$ python3 -q
>>> import numpy as np
>>> import numpy.linalg as la
>>> np.set_printoptions(suppress=True, linewidth=140)
>>> W0 = np.load("x.npy")
>>> W0.round(3)
array([[ 0.131,  0.081,  0.27 ,  0.185],
       [ 0.081,  0.775, -0.212,  0.351],
       [ 0.27 , -0.212,  0.756,  0.258],
       [ 0.185,  0.351,  0.258,  0.339]])
>>> la.matrix_rank(W0, rtol=0.1)
np.int64(2)
>>> la.cond(W0) > 100
np.True_
>>> [round(float(x), 3) for x in la.svd(W0, compute_uv=False)[:3]]
[1.0, 1.0, 0.0]
>>> np.round(la.norm(W0, 2) / la.norm(W0), 3)
np.float64(0.707)
>>> la.lstsq(W0[:-1].T, W0[-1])[2]
np.int32(2)
>>> np.allclose(W0[:-1].T @ la.lstsq(W0[:-1].T, W0[-1])[0], W0[-1])
True
>>> np.abs(np.diag(la.qr(W0)[1])) > 1e-9
array([ True,  True, False, False])
>>> rank = la.matrix_rank(W0)
>>> rank
np.int64(2)
>>> null = la.svd(W0)[2][rank:].T
>>> la.matrix_rank(W0.T @ W0), la.matrix_rank(W0 @ W0.T)
(np.int64(2), np.int64(2))
>>> np.allclose(W0 @ null, 0)
True
>>> [int(la.matrix_rank(np.delete(W0, i, axis=0))) for i in range(4)]
[2, 2, 2, 2]
>>> np.round(null @ null.T, 3)
array([[ 0.869, -0.081, -0.27 , -0.185],
       [-0.081,  0.225,  0.212, -0.351],
       [-0.27 ,  0.212,  0.244, -0.258],
       [-0.185, -0.351, -0.258,  0.661]])
>>> null.shape
(4, 2)
>>> w, V = la.eigh(W0)
>>> np.round(la.eigvalsh(W0 @ W0), 3) + 0
array([0., 0., 1., 1.])
>>> np.round(V.T @ V, 3) + 0
array([[1., 0., 0., 0.],
       [0., 1., 0., 0.],
       [0., 0., 1., 0.],
       [0., 0., 0., 1.]])
>>> U, sig, Vt = la.svd(W0)
>>> sig.round(3) + 0
array([1., 1., 0., 0.])
>>> np.argmax(sig[:-1] / (sig[1:] + 1e-6)) + 1
np.int64(2)
>>> A2 = U[:, :2] @ np.diag(sig[:2]) @ Vt[:2]
>>> la.matrix_rank(A2)
np.int64(2)
>>> la.matrix_rank(W0, rtol=0.05)
np.int64(2)
>>> round(la.norm(W0 - A2, 2), 3), np.round(sig[2], 3)
(np.float64(0.0), np.float64(0.0))
>>> X = np.loadtxt("block7.csv", delimiter=",")
>>> X
array([[ 0.946, -0.706, -0.05 ,  0.686],
       [ 0.446, -0.31 , -0.996, -0.675],
       [-0.197,  0.139,  0.753, -0.691],
       [ 0.988, -0.856, -0.994, -0.995],
       [ 0.972, -0.821, -1.   , -0.989],
       [-0.935,  0.726,  0.999,  0.949],
       [ 0.766, -0.478, -0.611,  0.537],
       [-0.808,  0.537,  0.938, -0.217],
       [ 0.909, -0.664, -0.986, -0.778],
       [ 0.544, -0.38 , -0.982,  0.972],
       [-0.997,  0.925,  0.999,  0.996],
       [-0.8  ,  0.523,  0.982,  0.96 ],
       [-0.915,  0.664,  0.947,  0.706],
       [-1.   ,  0.977,  0.706,  0.388],
       [ 0.879, -0.629, -1.   , -0.999],
       [-0.197,  0.08 , -0.845, -0.922],
       [-0.653,  0.327, -0.967, -0.959],
       [-0.995,  0.898,  0.611,  0.611],
       [ 0.38 , -0.178,  0.696,  0.749],
       [-0.716,  0.397, -0.235,  0.515],
       [ 0.89 , -0.617, -0.523,  0.762],
       [ 0.978, -0.821, -0.994, -0.912],
       [ 0.438, -0.1  ,  1.   ,  0.422],
       [-0.981,  0.814,  0.572,  0.544],
       [ 0.06 ,  0.02 ,  0.617, -0.952],
       [ 0.999, -0.96 , -0.994, -0.988],
       [ 0.973, -0.778,  0.551,  0.933],
       [ 0.998, -0.919,  0.987,  0.965],
       [ 0.592, -0.31 ,  0.478,  0.478]])
>>> U, sig, Vt = la.svd(X, full_matrices=False)
>>> np.round(Vt @ Vt.T, 3) + 0
array([[1., 0., 0., 0.],
       [0., 1., 0., 0.],
       [0., 0., 1., 0.],
       [0., 0., 0., 1.]])
>>> np.abs(U[:, 0]).round(6).argmax()
np.int64(25)
>>> np.allclose(U * sig @ Vt, X)
True
>>> np.round(np.cumsum(sig ** 2) / np.sum(sig ** 2), 3)
array([0.663, 0.91 , 0.997, 1.   ])
>>> np.round(U.T @ U, 3) + 0
array([[1., 0., 0., 0.],
       [0., 1., 0., 0.],
       [0., 0., 1., 0.],
       [0., 0., 0., 1.]])
>>> Xc = X - X.mean(axis=0)
>>> V = la.svd(Xc)[2][:3]
>>> A2 = Xc - Xc @ V.T @ V
>>> np.round(A2.std(axis=0), 3)
array([0.05 , 0.065, 0.002, 0.002])
>>> np.round((Xc @ V.T).std(axis=0), 3)
array([1.257, 0.754, 0.455])
>>> M = np.vander(np.arange(6) - 2, 4, increasing=True)
>>> M
array([[ 1, -2,  4, -8],
       [ 1, -1,  1, -1],
       [ 1,  0,  0,  0],
       [ 1,  1,  1,  1],
       [ 1,  2,  4,  8],
       [ 1,  3,  9, 27]])
>>> # row 5 dominates
>>> r0 = np.array([-2, 0])
>>> np.round(np.cross(W0[3, :3], W0[2, :3]), 3)
array([ 0.32 , -0.07 , -0.134])
>>> P = M @ la.solve(M.T @ M, M.T)
>>> np.round((np.eye(6) - P) @ M, 3) + 0
array([[0., 0., 0., 0.],
       [0., 0., 0., 0.],
       [0., 0., 0., 0.],
       [0., 0., 0., 0.],
       [0., 0., 0., 0.],
       [0., 0., 0., 0.]])
>>> np.round(np.diag(P), 3)
array([0.96 , 0.579, 0.46 , 0.46 , 0.579, 0.96 ])
>>> la.matrix_rank(np.eye(6) - P)
np.int64(2)
>>> A2 = np.c_[M[:, :1] @ np.array([[2]]), np.array([-3, 2, 2, 2, 1, 2])]
>>> A2
array([[ 2, -3],
       [ 2,  2],
       [ 2,  2],
       [ 2,  2],
       [ 2,  1],
       [ 2,  2]])
>>> np.round(la.norm(A2 - M @ la.lstsq(M, A2)[0], axis=0), 3) + 0
array([0.   , 0.735])
>>> np.round(la.norm(la.qr(M)[0].T @ A2, axis=0) ** 2 / ((A2 ** 2).sum(axis=0) + 1e-12), 3)
array([1.   , 0.979])
>>> np.round(la.lstsq(M, A2[:, 0])[0], 3) + 0
array([2., 0., 0., 0.])
>>> F = np.load("out15.npy")
>>> F
array([[0., 1., 1., 1.],
       [1., 0., 1., 1.],
       [1., 1., 0., 1.],
       [1., 1., 1., 0.]])
>>> # symmetric
>>> w, V = la.eigh(F)
>>> np.round(la.eigvalsh(F + 2 * np.eye(4)), 3)
array([1., 1., 1., 5.])
>>> np.round(V @ np.diag(w) @ V.T, 3) + 0
array([[0., 1., 1., 1.],
       [1., 0., 1., 1.],
       [1., 1., 0., 1.],
       [1., 1., 1., 0.]])
>>> w.round(3)
array([-1., -1., -1.,  3.])
>>> P = np.triu(np.array([[1, -2, 1, 1], [2, 0, -1, 0], [2, 0, 1, 2], [0, -2, 0, -1]]), 1) + np.eye(4)
>>> A2 = P @ F @ la.inv(P)
>>> la.matrix_rank(A2)
np.int64(4)
>>> np.round(la.det(A2), 3)
np.float64(-3.0)
>>> A2
array([[  0.,   3.,   3.,  -6.],
       [  0.,  -1.,   0.,   0.],
       [  3.,   9.,   8., -18.],
       [  1.,   3.,   3.,  -7.]])
>>> F @ F
array([[3., 2., 2., 2.],
       [2., 3., 2., 2.],
       [2., 2., 3., 2.],
       [2., 2., 2., 3.]])
>>> Lm = np.diag(F.sum(axis=1)) - F
>>> (la.eigvalsh(Lm) < 1e-8).sum()
np.int64(1)
>>> np.round(la.eigvalsh(Lm), 3) + 0
array([0., 4., 4., 4.])
>>> la.matrix_rank(Lm)
np.int64(3)
>>> Lm @ np.ones(4)
array([0., 0., 0., 0.])
>>> Lm
array([[ 3., -1., -1., -1.],
       [-1.,  3., -1., -1.],
       [-1., -1.,  3., -1.],
       [-1., -1., -1.,  3.]])
>>> feats = np.load("arr.npy")
>>> feats.round(3)
array([[ -2.29 ,  12.099,  -3.172,  15.437],
       [  2.796, -13.001,   2.357, -14.751],
       [ -3.052,  -0.193,   9.757, -17.189],
       [  6.779, -17.425,  -6.371,  -3.137],
       [  7.149, -16.877,  -8.002,   0.158],
       [  6.083,  -9.091, -11.326,  12.331],
       [ -6.291,  17.417,   4.844,   5.795],
       [ -0.932,  -5.427,   7.58 , -17.67 ],
       [ -6.952,  12.894,  10.797,  -8.297],
       [  0.246,  -8.04 ,   6.119, -17.259],
       [ -3.883,  14.777,  -0.462,  12.897],
       [ -3.953,   2.276,  10.473, -16.417],
       [ -1.682,  -3.655,   8.421, -17.689],
       [  1.422,   4.28 ,  -8.137,  17.705],
       [ -2.847,  -0.732,   9.575, -17.311],
       [  1.478, -10.562,   4.407, -16.335],
       [ -4.944,   5.224,  11.06 , -15.031],
       [  7.008, -17.205,  -7.279,  -1.371],
       [  5.39 ,  -6.659, -11.232,  14.158],
       [ -7.234,  14.961,   9.912,  -5.059],
       [ -6.895,  17.344,   6.805,   2.313],
       [  6.617, -17.471,  -5.821,  -4.134],
       [ -5.072,  16.389,   1.893,  10.104],
       [ -6.138,   9.297,  11.321, -12.154],
       [ -7.265,  16.015,   9.107,  -2.792],
       [ -1.565,  -3.939,   8.294, -17.699],
       [ -7.142,  14.1  ,  10.36 ,  -6.546],
       [ -6.805,  12.128,  10.991,  -9.262],
       [  6.991, -17.231,  -7.203,  -1.526]])
>>> Z = feats[[6, 27]].astype(float)
>>> for _ in range(4):
...     labels = la.norm(feats[:, None] - Z, axis=-1).argmin(axis=1)
...     Z = np.array([feats[labels == j].mean(axis=0) for j in range(2)])
... 
>>> labels
array([0, 1, 1, 1, 1, 0, 0, 1, 1, 1, 0, 1, 1, 0, 1, 1, 1, 1, 0, 0, 0, 1, 0, 1, 0, 1, 0, 1, 1])
>>> np.round(Z[1] - Z[0], 3)
array([  3.027, -15.145,   3.468, -18.444])
>>> np.abs(Z[1] - Z[0]).argmax()
np.int64(3)
>>> np.bincount(labels)
array([11, 18])
>>> data = np.load("mat.npy")
>>> data
array([[ 1,  0,  1,  0,  0,  0],
       [ 0,  1,  0,  3, -1,  2],
       [ 3,  0, -1,  0,  0,  0],
       [ 0,  2,  0,  3,  3, -1],
       [ 0,  0,  0, -1,  2, -1],
       [ 0, -3,  0, -1,  0,  2]])
>>> # splits into 2 blocks
>>> rng = np.random.default_rng(7407)
>>> labels = rng.permutation(6)
>>> labels
array([5, 2, 0, 3, 4, 1])
>>> A2 = data[labels][:, labels]
>>> round(la.det(A2), 3), round(float(la.det(data[labels])), 3)
(np.float64(-104.0), 104.0)
